>>> import numpy as np
>>> np.set_printoptions(precision=1, suppress=True, linewidth=140, sign=" ")
>>> def rd(a):
...     return np.round(a, 1) + 0
... 
>>> M = np.load("case15.npy")
>>> print(M)
[[ 0  0  1]
 [ 1  0  0]
 [ 0  1  0]]
>>> # rows sum to 1
>>> vec = np.array([-3, 3, 0])
>>> print(np.sign((M @ vec).round(6)))
[ 0 -1  1]
>>> print((M @ vec).argmax())
2
>>> print(M @ np.ones(3))
[ 1.  1.  1.]
>>> print(M @ np.eye(3)[0])
[ 0.  1.  0.]
>>> print(np.linalg.norm(M @ vec) <= np.linalg.norm(M, 2) * np.linalg.norm(vec) + 1e-9)
True
>>> print(M @ np.ones(3))
[ 1.  1.  1.]
>>> print(np.linalg.matrix_power(M, 100))
[[ 0  0  1]
 [ 1  0  0]
 [ 0  1  0]]
>>> pr = np.eye(3)[2]
>>> for _ in range(3):
...     pr = pr @ M
...     print(pr.round(1))
... 
[ 0.  1.  0.]
[ 1.  0.  0.]
[ 0.  0.  1.]
>>> W0 = np.array([[3, 1, 3, 1, 3, 1],
...     [4, 3, 4, 3, 4, 3],
...     [4, 4, 4, 4, 4, 4],
...     [3, 1, 3, 1, 3, 1],
...     [4, 3, 4, 3, 4, 3],
...     [4, 4, 4, 4, 4, 4]])
>>> print(W0)
[[ 3  1  3  1  3  1]
 [ 4  3  4  3  4  3]
 [ 4  4  4  4  4  4]
 [ 3  1  3  1  3  1]
 [ 4  3  4  3  4  3]
 [ 4  4  4  4  4  4]]
>>> left, sig, VT = np.linalg.svd(W0)
>>> V = VT[:(sig > 1e-8).sum()]
>>> rng = np.random.default_rng(8961)
>>> vec = W0[3] + -2 * W0[1] + rng.integers(2) * np.eye(6)[2]
>>> print(vec)
[-5. -5. -4. -5. -5. -5.]
>>> print(np.allclose(V.T @ V @ vec, vec))
False
>>> print(rd(np.linalg.norm(vec - V.T @ V @ vec)))
0.8
>>> print(rd(V.T @ V))
[[ 0.3  0.   0.3  0.   0.3  0. ]
 [ 0.   0.3  0.   0.3  0.   0.3]
 [ 0.3  0.   0.3  0.   0.3  0. ]
 [ 0.   0.3  0.   0.3  0.   0.3]
 [ 0.3  0.   0.3  0.   0.3  0. ]
 [ 0.   0.3  0.   0.3  0.   0.3]]
